$ python3 -q
>>> import numpy as np
>>> np.set_printoptions(suppress=True, linewidth=140)
>>> def tidy(a):
...     return np.round(a, 2) + 0
... 
>>> feats = np.load("m.npy")
>>> tidy(feats)
array([[-0.3 ,  0.19,  0.3 ,  0.4 ,  0.79],
       [-0.75,  0.09,  0.16,  0.34, -0.54],
       [-0.55,  0.04, -0.16, -0.78,  0.24],
       [ 0.  , -0.68,  0.71, -0.18, -0.02],
       [-0.2 , -0.71, -0.6 ,  0.28,  0.17]])
>>> tidy(np.linalg.svd(feats, compute_uv=False))
array([1., 1., 1., 1., 1.])
>>> tidy(feats[:, 4] @ feats[:, 0])
np.float64(0.0)
>>> tidy(feats @ feats.T)
array([[1., 0., 0., 0., 0.],
       [0., 1., 0., 0., 0.],
       [0., 0., 1., 0., 0.],
       [0., 0., 0., 1., 0.],
       [0., 0., 0., 0., 1.]])
>>> tidy(np.linalg.pinv(feats))
array([[-0.3 , -0.75, -0.55,  0.  , -0.2 ],
       [ 0.19,  0.09,  0.04, -0.68, -0.71],
       [ 0.3 ,  0.16, -0.16,  0.71, -0.6 ],
       [ 0.4 ,  0.34, -0.78, -0.18,  0.28],
       [ 0.79, -0.54,  0.24, -0.02,  0.17]])
>>> q = feats.astype(float).copy()
>>> for j in range(5):
...     q[:, j] -= q[:, :j] @ (q[:, :j].T @ q[:, j])
...     q[:, j] /= np.linalg.norm(q[:, j])
... 
>>> tidy(q)
array([[-0.3 ,  0.19,  0.3 ,  0.4 ,  0.79],
       [-0.75,  0.09,  0.16,  0.34, -0.54],
       [-0.55,  0.04, -0.16, -0.78,  0.24],
       [ 0.  , -0.68,  0.71, -0.18, -0.02],
       [-0.2 , -0.71, -0.6 ,  0.28,  0.17]])
>>> tidy(np.linalg.pinv(q))
array([[-0.3 , -0.75, -0.55,  0.  , -0.2 ],
       [ 0.19,  0.09,  0.04, -0.68, -0.71],
       [ 0.3 ,  0.16, -0.16,  0.71, -0.6 ],
       [ 0.4 ,  0.34, -0.78, -0.18,  0.28],
       [ 0.79, -0.54,  0.24, -0.02,  0.17]])
>>> tidy(np.linalg.svd(q, compute_uv=False))
array([1., 1., 1., 1., 1.])
>>> tidy(q[:, 4] @ q[:, 0])
np.float64(0.0)
>>> x = np.array([3, 2, 3, 0, 3])
>>> target = feats @ x
>>> beta, lr = np.zeros(5), 1 / np.linalg.norm(feats, 2) ** 2
>>> for i in range(6):
...     beta -= lr * feats.T @ (feats @ beta - target)
...     if i % 1 == 0: print(i, round(np.linalg.norm(feats @ beta - target), 2))
... 
0 0.0
1 0.0
2 0.0
3 0.0
4 0.0
5 0.0
>>> tidy(beta)
array([3., 2., 3., 0., 3.])
>>> tidy(np.linalg.cond(feats))
np.float64(1.0)
>>> arr = np.loadtxt("test3.csv", delimiter=",")
>>> tidy(arr)
array([[ 0.14, -0.22, -0.13, -0.03, -0.14, -0.18, -0.08],
       [-0.22,  0.5 ,  0.08, -0.06,  0.44,  0.01,  0.06],
       [-0.13,  0.08,  0.2 ,  0.09, -0.02,  0.34,  0.11],
       [-0.03, -0.06,  0.09,  0.06, -0.1 ,  0.18,  0.05],
       [-0.14,  0.44, -0.02, -0.1 ,  0.42, -0.15,  0.  ],
       [-0.18,  0.01,  0.34,  0.18, -0.15,  0.61,  0.18],
       [-0.08,  0.06,  0.11,  0.05,  0.  ,  0.18,  0.06]])
>>> np.allclose(arr @ arr.T, arr.T @ arr)
True
>>> tidy(np.linalg.det(arr))
np.float64(0.0)
>>> np.allclose(arr, arr.T)
True
>>> tidy((arr + arr.T) / 2)
array([[ 0.14, -0.22, -0.13, -0.03, -0.14, -0.18, -0.08],
       [-0.22,  0.5 ,  0.08, -0.06,  0.44,  0.01,  0.06],
       [-0.13,  0.08,  0.2 ,  0.09, -0.02,  0.34,  0.11],
       [-0.03, -0.06,  0.09,  0.06, -0.1 ,  0.18,  0.05],
       [-0.14,  0.44, -0.02, -0.1 ,  0.42, -0.15,  0.  ],
       [-0.18,  0.01,  0.34,  0.18, -0.15,  0.61,  0.18],
       [-0.08,  0.06,  0.11,  0.05,  0.  ,  0.18,  0.06]])
>>> f = np.array([3, 0])
>>> tidy(np.polyval(f, arr[4]))
array([-0.43,  1.31, -0.07, -0.31,  1.26, -0.45,  0.  ])
>>> tidy(np.array([np.convolve(row, f, "same") for row in arr]))
array([[ 0.43, -0.66, -0.39, -0.08, -0.43, -0.54, -0.23],
       [-0.66,  1.51,  0.23, -0.19,  1.31,  0.04,  0.17],
       [-0.39,  0.23,  0.61,  0.28, -0.07,  1.03,  0.33],
       [-0.08, -0.19,  0.28,  0.19, -0.31,  0.55,  0.14],
       [-0.43,  1.31, -0.07, -0.31,  1.26, -0.45,  0.  ],
       [-0.54,  0.04,  1.03,  0.55, -0.45,  1.82,  0.54],
       [-0.23,  0.17,  0.33,  0.14,  0.  ,  0.54,  0.18]])
>>> tidy(np.correlate(arr[4], arr[5], "full"))
array([-0.03, -0.01,  0.28, -0.12,  0.05,  0.39, -0.15, -0.01,  0.12, -0.03, -0.08,  0.03,  0.  ])
>>> out = arr / np.sqrt((arr ** 2).mean(axis=1, keepdims=True))
>>> tidy(np.linalg.norm(out, axis=1))
array([2.65, 2.65, 2.65, 2.65, 2.65, 2.65, 2.65])
>>> np.linalg.matrix_rank(arr - arr.mean(axis=1, keepdims=True))
np.int64(2)
>>> np.linalg.matrix_rank(out) == np.linalg.matrix_rank(arr)
np.True_
>>> tidy(arr - arr.mean(axis=1, keepdims=True))
array([[ 0.23, -0.13, -0.04,  0.06, -0.05, -0.09,  0.01],
       [-0.33,  0.39, -0.04, -0.18,  0.32, -0.1 , -0.06],
       [-0.23, -0.02,  0.11,  0.  , -0.12,  0.25,  0.01],
       [-0.05, -0.09,  0.07,  0.04, -0.13,  0.15,  0.02],
       [-0.21,  0.37, -0.09, -0.16,  0.36, -0.21, -0.06],
       [-0.32, -0.13,  0.2 ,  0.04, -0.29,  0.46,  0.04],
       [-0.13,  0.  ,  0.06, -0.01, -0.05,  0.13,  0.01]])
>>> tidy(out[6])
array([-0.82,  0.6 ,  1.19,  0.52,  0.  ,  1.97,  0.64])
>>> X = np.load("case3.npy")
>>> X
array([[  1,  -3,   9, -27],
       [  1,  -2,   4,  -8],
       [  1,  -1,   1,  -1],
       [  1,   0,   0,   0]])
>>> out = np.array([[3, -2], [1, 2]])
>>> C = np.kron(out, feats)
>>> np.linalg.matrix_rank(C)
np.int64(10)
>>> W0 = np.load("out3.npy")
>>> W0
array([[ 0.9 ,  0.2 ,  1.4 ],
       [ 0.4 ,  0.8 ,  0.8 ],
       [ 1.1 , -0.8 , -0.1 ],
       [ 0.54,  1.  ,  1.03]])
>>> x = np.array([1, 3, 2])
>>> target = W0 @ x
>>> tidy(np.linalg.pinv(W0) @ W0)
array([[1., 0., 0.],
       [0., 1., 0.],
       [0., 0., 1.]])
>>> tidy(target)
array([ 4.3,  4.4, -1.5,  5.6])
>>> try:
...     np.linalg.solve(W0, target)
... except np.linalg.LinAlgError as e:
...     print("failed:", e)
... 
failed: Last 2 dimensions of the array must be square
>>> rng = np.random.default_rng(7007)
>>> target = target + 0.1 * rng.normal(size=4)
>>> tidy(target)
array([ 4.55,  4.45, -1.32,  5.46])
>>> beta, *_ = np.linalg.lstsq(W0, target)
>>> tidy(np.linalg.norm(target - W0 @ beta))
np.float64(0.13)
>>> beta.round()
array([1., 3., 2.])
>>> [round(float(np.linalg.norm(np.linalg.solve(W0.T @ W0 + lam * np.eye(3), W0.T @ target))), 2) for lam in (0, 1, 10, 100)]
[3.65, 3.02, 1.29, 0.19]
>>> def softmax(z):
...     e = np.exp(z - z.max(axis=-1, keepdims=True))
...     return e / e.sum(axis=-1, keepdims=True)
... 
>>> tidy(softmax(10 * W0[0]))
array([0.01, 0.  , 0.99])
>>> tidy(softmax(W0[0] + 2))
array([0.32, 0.16, 0.52])
>>> softmax(W0).sum(axis=1)
array([1., 1., 1., 1.])
>>> att = W0 @ W0.T / np.sqrt(3)
>>> tidy(softmax(att + np.triu(np.full(att.shape, -np.inf), 1)))
array([[1.  , 0.  , 0.  , 0.  ],
       [0.53, 0.47, 0.  , 0.  ],
       [0.28, 0.16, 0.56, 0.  ],
       [0.31, 0.26, 0.08, 0.35]])
>>> tidy(softmax(att)[0] @ W0)
array([0.72, 0.42, 1.  ])
>>> tidy(softmax(att))
array([[0.4 , 0.21, 0.12, 0.27],
       [0.3 , 0.27, 0.1 , 0.34],
       [0.24, 0.14, 0.48, 0.14],
       [0.31, 0.26, 0.08, 0.35]])
>>> out = W0 / np.sqrt((W0 ** 2).mean(axis=1, keepdims=True))
>>> tidy(W0 - W0.mean(axis=1, keepdims=True))
array([[ 0.07, -0.63,  0.57],
       [-0.27,  0.13,  0.13],
       [ 1.03, -0.87, -0.17],
       [-0.32,  0.14,  0.17]])
>>> np.linalg.matrix_rank(out) == np.linalg.matrix_rank(W0)
np.True_
>>> tidy(np.linalg.norm(out, axis=1))
array([1.73, 1.73, 1.73, 1.73])
>>> np.linalg.matrix_rank(W0 - W0.mean(axis=1, keepdims=True))
np.int64(2)
>>> f, v = W0[3], W0[0]
>>> tidy(f @ f)
np.float64(2.35)
>>> tidy(f @ v)
np.float64(2.13)
>>> p = (f @ v) / (f @ f) * f
>>> np.linalg.matrix_rank(np.outer(f, v))
np.int64(1)
>>> tidy(p)
array([0.49, 0.9 , 0.93])
>>> tidy(np.linalg.norm(f + v) ** 2 + np.linalg.norm(f - v) ** 2)
np.float64(10.32)
>>> tidy((v - p) @ f)
np.float64(0.0)
>>> E = np.load("arr.npy")
>>> tidy(E)
array([[  6.71,  13.11,   9.51,   7.51,   0.51],
       [  8.36,  14.08,  10.67,   6.  ,   0.34],
       [ -0.54, -12.75,  -1.5 ,  -6.26, -11.88],
       [  3.44,  10.72,   7.07,  10.01,   0.54],
       [  6.1 ,  19.91,  11.03,  14.77,   4.9 ],
       [ 10.31,  21.74,  13.83,  10.36,   4.1 ],
       [ 10.72,   7.69,  10.22,  -3.43,  -4.61],
       [ 10.8 ,   9.16,  10.66,  -2.17,  -3.75],
       [ 13.  ,   7.56,  11.43,  -6.88,  -5.72],
       [  6.97,   7.19,   8.04,   1.55,  -3.2 ],
       [ -3.24,  -1.08,   0.21,   8.64,  -3.58],
       [  3.57,   7.45,   6.25,   6.75,  -1.5 ],
       [ -1.91, -19.62,  -4.12, -10.71, -15.42],
       [  3.37,  -7.27,   2.13,  -6.79, -10.33],
       [ 11.2 ,   7.08,  10.32,  -4.7 ,  -5.19],
       [  3.4 ,   5.62,   5.66,   5.28,  -2.53],
       [  7.66,   0.87,   6.69,  -5.39,  -7.35],
       [ -0.38, -13.48,  -1.61,  -7.16, -12.39],
       [  1.1 ,  -6.4 ,   1.13,  -2.68,  -8.77],
       [  1.57,  -5.97,   1.5 ,  -2.96,  -8.73],
       [ -0.7 , -10.66,  -1.02,  -4.05, -10.53],
       [ -0.89, -13.8 ,  -1.97,  -6.73, -12.35],
       [ -2.37,  -6.22,  -0.72,   2.55,  -7.09],
       [  7.4 ,  -6.32,   4.59, -11.76, -11.59],
       [  7.37,  13.69,  10.03,   7.08,   0.55],
       [  4.34,  -3.14,   3.78,  -4.32,  -8.27],
       [  2.14,   7.87,   5.59,   9.22,  -0.6 ],
       [  0.62,  -6.85,   0.74,  -2.4 ,  -8.83],
       [  7.76,  -4.12,   5.38, -10.22, -10.42],
       [ -1.27, -15.52,  -2.65,  -7.8 , -13.22],
       [  2.11, -12.82,  -0.07, -10.17, -13.12]])
>>> Xc = E - E.mean(axis=0)
>>> evecs = np.linalg.svd(Xc)[2][:3]
>>> out = Xc - Xc @ evecs.T @ evecs
>>> tidy(np.cov(Xc @ evecs.T, rowvar=False))
array([[219.5 ,   0.  ,   0.  ],
       [  0.  ,  36.76,   0.  ],
       [  0.  ,   0.  ,   0.  ]])
>>> tidy((Xc @ evecs.T).std(axis=0))
array([14.57,  5.96,  0.  ])
>>> mat = np.load("dump.npy")
>>> mat
array([[-0.63, -2.39, -3.72,  1.93,  2.7 ,  8.31],
       [ 1.86,  0.89,  0.51,  6.41,  7.11, -1.94],
       [ 5.33,  5.2 ,  5.88,  1.31,  1.46,  2.48],
       [-4.61, -0.89, -2.18, -4.91,  1.78, -6.78],
       [-1.39,  5.91, -4.09,  4.38, -1.2 ,  5.07],
       [-0.17, -8.97, -0.89, -0.09, -2.43, -3.58],
       [ 1.09,  4.3 ,  5.63,  0.35,  6.91,  0.88],
       [ 7.39,  2.42, -0.67,  0.19,  5.25, -3.39],
       [ 3.36, -4.93,  6.87, -3.78,  0.2 , -1.7 ],
       [-0.25, -3.68,  5.49,  1.02,  6.28,  3.96],
       [-0.26,  4.91, -0.02,  0.51, -7.3 ,  4.72],
       [ 3.89, -2.37,  3.3 , -2.32,  7.81, -1.43],
       [ 2.75, -5.59, -4.71,  4.47, -3.81, -2.14],
       [ 0.  ,  4.91, -2.64, -0.8 , -4.19,  7.12],
       [ 2.65, -5.33,  4.03,  2.82,  3.87, -5.04],
       [ 1.16, -8.87, -1.4 , -2.41,  3.14, -1.52],
       [ 1.42, -3.28,  3.77,  8.24,  1.85,  1.27],
       [-5.62,  4.76, -1.81,  1.78, -5.2 , -3.51],
       [-4.29, -3.71,  0.77,  4.09,  7.05,  0.83],
       [ 6.57,  2.73,  1.4 ,  0.34,  6.71, -1.52],
       [-2.92, -6.89, -2.42, -5.47,  2.04, -2.05],
       [ 0.9 ,  1.57,  5.93,  3.19,  2.03, -6.88],
       [-5.79,  0.39,  6.46,  3.55, -3.43, -0.53],
       [ 3.63,  1.25, -3.27,  2.77, -7.56, -3.12],
       [-6.23,  2.5 ,  2.57, -6.5 ,  2.37,  0.58],
       [ 5.05,  1.18, -0.47,  2.02,  2.13,  8.02],
       [-0.68, -2.11, -6.5 ,  1.9 , -0.63, -6.99]])
>>> Xc = (mat - mat.mean(axis=0)) / mat.std(axis=0)
>>> np.argwhere(np.abs(Xc) > 2)
array([[ 0,  5],
       [16,  3],
       [23,  4],
       [24,  3]])
>>> beta = np.linalg.lstsq(np.delete(Xc, 4, axis=1), Xc[:, 4])[0]
>>> tidy(1 - np.var(Xc[:, 4] - np.delete(Xc, 4, axis=1) @ beta))
np.float64(0.23)
>>> tidy(beta)
array([ 0.22, -0.2 ,  0.36, -0.09,  0.03])
>>> M = np.load("w.npy")
>>> M
array([[ 1,  0],
       [-5,  1]])
>>> Uu, sig, VT = np.linalg.svd(M)
>>> tidy(sig)
array([5.19, 0.19])
>>> out = Uu[:, :1] @ np.diag(sig[:1]) @ VT[:1]
>>> np.linalg.matrix_rank(out)
np.int64(1)
>>> np.linalg.matrix_rank(M, rtol=0.05)
np.int64(1)
>>> tidy(np.abs(M - out).max())
np.float64(0.19)
>>> tidy(np.linalg.norm(M - out) / np.linalg.norm(M))
np.float64(0.04)
>>> m1 = np.array([[0, 1, 1, 0], [0, 0, 1, 1], [1, 0, 0, 1], [1, 1, 0, 0]])
>>> Uu, sig, VT = np.linalg.svd(m1)
>>> tidy(sig)
array([2.  , 1.41, 1.41, 0.  ])
>>> out = Uu[:, :3] @ np.diag(sig[:3]) @ VT[:3]
>>> tidy(np.linalg.norm(m1 - out) / np.linalg.norm(m1))
np.float64(0.0)
>>> np.linalg.matrix_rank(m1, rtol=0.05)
np.int64(3)
>>> tidy(out)
array([[0., 1., 1., 0.],
       [0., 0., 1., 1.],
       [1., 0., 0., 1.],
       [1., 1., 0., 0.]])
